% python3 -q
>>> import numpy as np
>>> np.set_printoptions(suppress=True, linewidth=100)
>>> tidy = lambda a: np.round(a, 2) + 0
>>> J = np.loadtxt("arr.csv", delimiter=",")
>>> J
array([[-2., -2., -1., -1., -3., -1.],
       [ 0.,  0.,  0.,  0.,  0.,  0.],
       [-4., -4., -2., -2., -6., -2.]])
>>> np.unique(J.round(6), axis=0).shape
(3, 6)
>>> print(np.linalg.lstsq(J[:-1].T, J[-1])[2])
1
>>> tidy(J @ np.linalg.pinv(J) @ J)
array([[-2., -2., -1., -1., -3., -1.],
       [ 0.,  0.,  0.,  0.,  0.,  0.],
       [-4., -4., -2., -2., -6., -2.]])
>>> try:
...     np.linalg.inv(J)
... except np.linalg.LinAlgError as e:
...     print(e)
... 
Last 2 dimensions of the array must be square
>>> np.abs(np.diag(np.linalg.qr(J)[1])) > 1e-9
array([ True, False, False])
>>> print(tidy(np.trace(np.linalg.pinv(J) @ J)))
1.0
>>> W = np.array([[-6, 9, -3, 3, 8, 3],
...     [8, 6, 3, 2, -9, -2],
...     [2, -7, -5, -1, 6, 2],
...     [1, -7, -1, 1, -9, -2],
...     [2, 5, 8, -3, 9, -5],
...     [4, -4, -2, -9, 3, -2]])
>>> c = np.array([3, -4, 1, -2, 4, -1])
>>> act = np.maximum(J @ W + c, 0)
>>> (act > 0).astype(int)
array([[0, 0, 0, 1, 0, 1],
       [1, 0, 1, 0, 1, 0],
       [0, 0, 0, 1, 0, 1]])
>>> act
array([[ 0.,  0.,  0.,  6.,  0., 14.],
       [ 3.,  0.,  1.,  0.,  4.,  0.],
       [ 0.,  0.,  0., 14.,  0., 29.]])
>>> Z = np.array([[0, -1, -1],
...     [0, 0, -2],
...     [2, -1, -1],
...     [-2, 0, 1],
...     [0, 1, -1],
...     [2, 0, 1]])
>>> (act @ Z).round(6).argmax(axis=1)
array([2, 0, 2])
>>> t = np.radians(30)
>>> R = np.eye(6)
>>> R[2, 2] = R[5, 5] = np.cos(t)
>>> R[2, 5], R[5, 2] = -np.sin(t), np.sin(t)
>>> tidy(R)
array([[ 1.  ,  0.  ,  0.  ,  0.  ,  0.  ,  0.  ],
       [ 0.  ,  1.  ,  0.  ,  0.  ,  0.  ,  0.  ],
       [ 0.  ,  0.  ,  0.87,  0.  ,  0.  , -0.5 ],
       [ 0.  ,  0.  ,  0.  ,  1.  ,  0.  ,  0.  ],
       [ 0.  ,  0.  ,  0.  ,  0.  ,  1.  ,  0.  ],
       [ 0.  ,  0.  ,  0.5 ,  0.  ,  0.  ,  0.87]])
>>> Y = J @ R.T
>>> np.allclose(np.linalg.norm(J, axis=1), np.linalg.norm(Y, axis=1))
True
>>> tidy(np.linalg.svd(J, compute_uv=False)), tidy(np.linalg.svd(Y, compute_uv=False))
(array([10.,  0.,  0.]), array([10.,  0.,  0.]))
>>> tidy(Y)
array([[-2.  , -2.  , -0.37, -1.  , -3.  , -1.37],
       [ 0.  ,  0.  ,  0.  ,  0.  ,  0.  ,  0.  ],
       [-4.  , -4.  , -0.73, -2.  , -6.  , -2.73]])
>>> np.allclose(J @ J.T, Y @ Y.T)
True
>>> tidy(np.abs(Y - J).max(axis=0))
array([0.  , 0.  , 1.27, 0.  , 0.  , 0.73])
>>> Y = np.array([[1, 3], [0, 2], [2, 2], [2, 3], [3, 2], [2, 2]])
>>> np.einsum("ij,ij->i", J, J)
array([20.,  0., 80.])
>>> J @ Y
array([[-17., -23.],
       [  0.,   0.],
       [-34., -46.]])
>>> np.einsum("ik,kj->ji", J, Y)
array([[-17.,   0., -34.],
       [-23.,   0., -46.]])
>>> np.einsum("ik,kj->ij", J, Y)
array([[-17., -23.],
       [  0.,   0.],
       [-34., -46.]])
>>> Y.T @ J.T
array([[-17.,   0., -34.],
       [-23.,   0., -46.]])
>>> M = np.array([[3, 0, 3],
...     [1, 3, 1],
...     [-2, 0, 2],
...     [3, 2, -1],
...     [-1, -2, -1],
...     [-1, 0, 2]])
>>> M[3] = M[1]
>>> M
array([[ 3,  0,  3],
       [ 1,  3,  1],
       [-2,  0,  2],
       [ 1,  3,  1],
       [-1, -2, -1],
       [-1,  0,  2]])
>>> Y = J[0, 0] * J[1:] - np.outer(J[1:, 0], J[0])
>>> print(Y)
[[0. 0. 0. 0. 0. 0.]
 [0. 0. 0. 0. 0. 0.]]
>>> print(np.flatnonzero(~Y.round(6).any(axis=1)))
[0 1]
>>> np.linalg.matrix_rank(Y), np.linalg.matrix_rank(J)
(np.int64(0), np.int64(1))
>>> J[:, 0] / J[0, 0]
array([ 1., -0.,  2.])
>>> hat = M @ np.linalg.solve(M.T @ M, M.T)
>>> print(tidy((np.eye(6) - hat) @ M))
[[0. 0. 0.]
 [0. 0. 0.]
 [0. 0. 0.]
 [0. 0. 0.]
 [0. 0. 0.]
 [0. 0. 0.]]
>>> np.trace(hat)
np.float64(3.0)
>>> print(np.allclose(hat @ hat, hat))
True
>>> tidy(hat)
array([[ 0.97, -0.03, -0.08, -0.03, -0.09,  0.1 ],
       [-0.03,  0.41,  0.  ,  0.41, -0.27,  0.  ],
       [-0.08,  0.  ,  0.65,  0.  ,  0.01,  0.47],
       [-0.03,  0.41,  0.  ,  0.41, -0.27,  0.  ],
       [-0.09, -0.27,  0.01, -0.27,  0.19, -0.01],
       [ 0.1 ,  0.  ,  0.47,  0.  , -0.01,  0.37]])
>>> print(tidy(np.linalg.eigvalsh(hat)))
[0. 0. 0. 1. 1. 1.]
>>> rng = np.random.default_rng(1189)
>>> labels = rng.permutation(6)
>>> labels
array([4, 1, 0, 2, 3, 5])
>>> Y = hat[labels][:, labels]
>>> tidy(np.linalg.det(Y)), tidy(np.linalg.det(hat[labels]))
(np.float64(0.0), np.float64(0.0))
>>> np.trace(Y)
np.float64(3.0)
>>> x = np.array([-8, -2, 5])
>>> y = M @ x
>>> y
array([-9, -9, 26, -9,  7, 18])
>>> tidy(np.linalg.solve(M.T @ M, M.T @ y))
array([-8., -2.,  5.])
>>> y = y + 0.3 * rng.normal(size=6)
>>> tidy(y)
array([-8.49, -8.93, 26.43, -9.25,  7.27, 18.44])
>>> c, *_ = np.linalg.lstsq(M, y)
>>> tidy(np.linalg.norm(y - M @ c))
np.float64(0.33)
>>> c.round()
array([-8., -2.,  5.])
>>> m1 = np.load("a.npy")
>>> m1
array([[ 18,   0, -27,   9,  27, -18],
       [  6,   0,  -9,   3,   9,  -6],
       [  8,   0, -12,   4,  12,  -8],
       [ 18,   0, -27,   9,  27, -18],
       [ 12,   0, -18,   6,  18, -12],
       [  6,   0,  -9,   3,   9,  -6]])
>>> T = np.stack([m1, 4 * m1, m1[::-1]])
>>> np.einsum("bij,cij->bc", T, T)
array([[  6264,  25056,   4374],
       [ 25056, 100224,  17496],
       [  4374,  17496,   6264]])
>>> print(T.sum(axis=0))
[[  96    0 -144   48  144  -96]
 [  42    0  -63   21   63  -42]
 [  58    0  -87   29   87  -58]
 [  98    0 -147   49  147  -98]
 [  66    0  -99   33   99  -66]
 [  48    0  -72   24   72  -48]]
>>> tidy(np.linalg.det(T))
array([0., 0., 0.])
>>> tidy(np.linalg.norm(T, axis=(1, 2)))
array([ 79.15, 316.58,  79.15])
>>> T.shape
(3, 6, 6)
>>> m1.reshape(2, -1)
array([[ 18,   0, -27,   9,  27, -18,   6,   0,  -9,   3,   9,  -6,   8,   0, -12,   4,  12,  -8],
       [ 18,   0, -27,   9,  27, -18,  12,   0, -18,   6,  18, -12,   6,   0,  -9,   3,   9,  -6]])
>>> print(m1.ravel(order="F"))
[ 18   6   8  18  12   6   0   0   0   0   0   0 -27  -9 -12 -27 -18  -9   9   3   4   9   6   3
  27   9  12  27  18   9 -18  -6  -8 -18 -12  -6]
>>> T = m1.reshape(6, 2, -1)
>>> T.transpose(1, 0, 2)
array([[[ 18,   0, -27],
        [  6,   0,  -9],
        [  8,   0, -12],
        [ 18,   0, -27],
        [ 12,   0, -18],
        [  6,   0,  -9]],

       [[  9,  27, -18],
        [  3,   9,  -6],
        [  4,  12,  -8],
        [  9,  27, -18],
        [  6,  18, -12],
        [  3,   9,  -6]]])
>>> np.einsum("ihd,jhd->hij", T, T).shape
(2, 6, 6)
>>> t = np.radians(180)
>>> R = np.eye(6)
>>> R[1, 1] = R[3, 3] = np.cos(t)
>>> R[1, 3], R[3, 1] = -np.sin(t), np.sin(t)
>>> tidy(R)
array([[ 1.,  0.,  0.,  0.,  0.,  0.],
       [ 0., -1.,  0.,  0.,  0.,  0.],
       [ 0.,  0.,  1.,  0.,  0.,  0.],
       [ 0.,  0.,  0., -1.,  0.,  0.],
       [ 0.,  0.,  0.,  0.,  1.,  0.],
       [ 0.,  0.,  0.,  0.,  0.,  1.]])
>>> Y = m1 @ R.T
>>> tidy(np.linalg.svd(m1, compute_uv=False)), tidy(np.linalg.svd(Y, compute_uv=False))
(array([79.15,  0.  ,  0.  ,  0.  ,  0.  ,  0.  ]), array([79.15,  0.  ,  0.  ,  0.  ,  0.  ,  0.  ]))
>>> print(tidy(np.linalg.det(R)), np.trace(R))
1.0 2.0
>>> print(tidy(Y))
[[ 18.   0. -27.  -9.  27. -18.]
 [  6.   0.  -9.  -3.   9.  -6.]
 [  8.   0. -12.  -4.  12.  -8.]
 [ 18.   0. -27.  -9.  27. -18.]
 [ 12.   0. -18.  -6.  18. -12.]
 [  6.   0.  -9.  -3.   9.  -6.]]
>>> X = np.loadtxt("w.csv", delimiter=",")
>>> tidy(X)
array([[ 1.  ,  0.  ,  0.  ,  0.  ,  0.  ],
       [ 0.  ,  1.  ,  0.  ,  0.  ,  0.  ],
       [ 0.  ,  0.  ,  0.71, -0.71,  0.  ],
       [ 0.  ,  0.  ,  0.71,  0.71,  0.  ],
       [ 0.  ,  0.  ,  0.  ,  0.  ,  1.  ]])
>>> q = X.astype(float).copy()
>>> for j in range(5):
...     q[:, j] -= q[:, :j] @ (q[:, :j].T @ q[:, j])
...     q[:, j] /= np.linalg.norm(q[:, j])
... 
>>> tidy(q)
array([[ 1.  ,  0.  ,  0.  ,  0.  ,  0.  ],
       [ 0.  ,  1.  ,  0.  ,  0.  ,  0.  ],
       [ 0.  ,  0.  ,  0.71, -0.71,  0.  ],
       [ 0.  ,  0.  ,  0.71,  0.71,  0.  ],
       [ 0.  ,  0.  ,  0.  ,  0.  ,  1.  ]])
>>> E = np.loadtxt("dump.csv", delimiter=",")
>>> print(tidy(E))
[[ 3.41 -7.72 -1.91  4.73 -1.63]
 [-5.38  7.93 -0.57 -2.21  1.72]
 [ 5.76 -7.77  1.23  1.46 -1.69]
 [ 6.42 -6.93  2.83 -0.52 -1.54]
 [ 3.52 -7.76 -1.8   4.63 -1.64]
 [ 1.28  4.28  5.34 -7.12  0.83]
 [ 0.24 -5.73 -4.5   6.75 -1.16]
 [-0.01  5.52  4.65 -6.83  1.11]
 [ 1.48  4.08  5.43 -7.15  0.79]
 [-6.28  3.83 -5.26  4.17  0.91]
 [-1.27  6.53  3.79 -6.29  1.34]
 [ 2.87  2.44  5.94 -7.1   0.43]
 [-6.6   6.02 -3.84  1.9   1.36]
 [ 0.1   5.43  4.71 -6.86  1.09]
 [-1.63 -3.91 -5.5   7.16 -0.75]
 [ 5.82 -2.52  5.74 -5.13 -0.64]
 [-2.83 -2.49 -5.93  7.1  -0.44]
 [ 0.53 -5.97 -4.31  6.64 -1.21]
 [ 6.36 -4.11  5.13 -3.93 -0.97]
 [-6.36  4.09 -5.14  3.94  0.97]
 [ 1.73  3.8   5.54 -7.16  0.73]
 [ 3.84 -7.87 -1.44  4.3  -1.67]
 [ 6.47 -6.8   3.   -0.75 -1.52]
 [-5.54  1.86 -5.91  5.54  0.5 ]
 [ 6.57 -6.35  3.52 -1.45 -1.43]]
>>> np.unique(E.round(6), axis=0).shape
(25, 5)
>>> print(np.allclose(E[:-1].T @ np.linalg.lstsq(E[:-1].T, E[-1])[0], E[-1]))
True
>>> cen = E - E.mean(axis=0)
>>> evecs = np.linalg.svd(cen)[2][:2]
>>> Y = cen - cen @ evecs.T @ evecs
>>> tidy(np.diag(evecs.T @ evecs))
array([0.44, 0.64, 0.38, 0.51, 0.03])
>>> tidy(np.cov(cen @ evecs.T, rowvar=False))
array([[58.09,  0.  ],
       [ 0.  , 44.45]])
>>> tidy(np.linalg.norm(Y) / np.linalg.norm(cen))
np.float64(0.0)
>>> print(tidy(Y.std(axis=0)))
[0. 0. 0. 0. 0.]
>>> print(np.linalg.norm(Y, axis=1).round(6).argmax())
0
